$ python3 -q
>>> import numpy as np
>>> from numpy import linalg as LA
>>> np.set_printoptions(suppress=True, linewidth=140)
>>> data = np.load("data.npy")
>>> data
array([[ 4, -2,  1,  2],
       [ 4, -2, -5,  5],
       [ 8, -4, -3,  1]])
>>> B = data[0, 0] * data[1:] - np.outer(data[1:, 0], data[0])
>>> B
array([[  0,   0, -24,  12],
       [  0,   0, -20, -12]])
>>> np.flatnonzero(~B.round(6).any(axis=1))
array([], dtype=int64)
>>> data[:, 0] / data[0, 0]
array([1., 1., 2.])
>>> LA.matrix_rank(B), LA.matrix_rank(data)
(np.int64(2), np.int64(3))
>>> M = np.load("block10.npy")
>>> M
array([[-1.9, -1. ,  1. ],
       [ 0. , -0.9,  2. ],
       [-2. , -1. ,  1.1]])
>>> B = np.array([[0, 2], [3, 1]])
>>> C = np.kron(B, M)
>>> C.round(3)
array([[-0. , -0. ,  0. , -3.8, -2. ,  2. ],
       [ 0. , -0. ,  0. ,  0. , -1.8,  4. ],
       [-0. , -0. ,  0. , -4. , -2. ,  2.2],
       [-5.7, -3. ,  3. , -1.9, -1. ,  1. ],
       [ 0. , -2.7,  6. ,  0. , -0.9,  2. ],
       [-6. , -3. ,  3.3, -2. , -1. ,  1.1]])
>>> np.round(LA.norm(C, 2), 3), np.round(LA.norm(B, 2) * LA.norm(M, 2), 3)
(np.float64(12.106), np.float64(12.106))
>>> feats = np.load("sample14.npy")
>>> feats
array([[  6.467,  -4.729,  12.389],
       [ -0.621,   8.128,   0.454],
       [ -4.448, -11.106,   4.386],
       [ -0.444,  -5.413,   4.262],
       [  8.216,   2.081,   5.59 ],
       [ -2.293,   4.834,  -2.582],
       [  5.11 ,  -2.783,  -9.172],
       [  0.357,  -3.033, -14.842],
       [ -4.156,  -9.096,  -5.721],
       [  7.961,   6.613,  20.542]])
>>> Xs = feats - feats.mean(axis=0)
>>> U, s, vt = LA.svd(Xs, full_matrices=False)
>>> s.round(3)
array([32.751, 19.215, 11.392])
>>> np.round(Xs.mean(axis=0), 3) + 0
array([0., 0., 0.])
>>> np.searchsorted(np.cumsum(s ** 2) / (s ** 2).sum(), 0.9) + 1
np.int64(2)
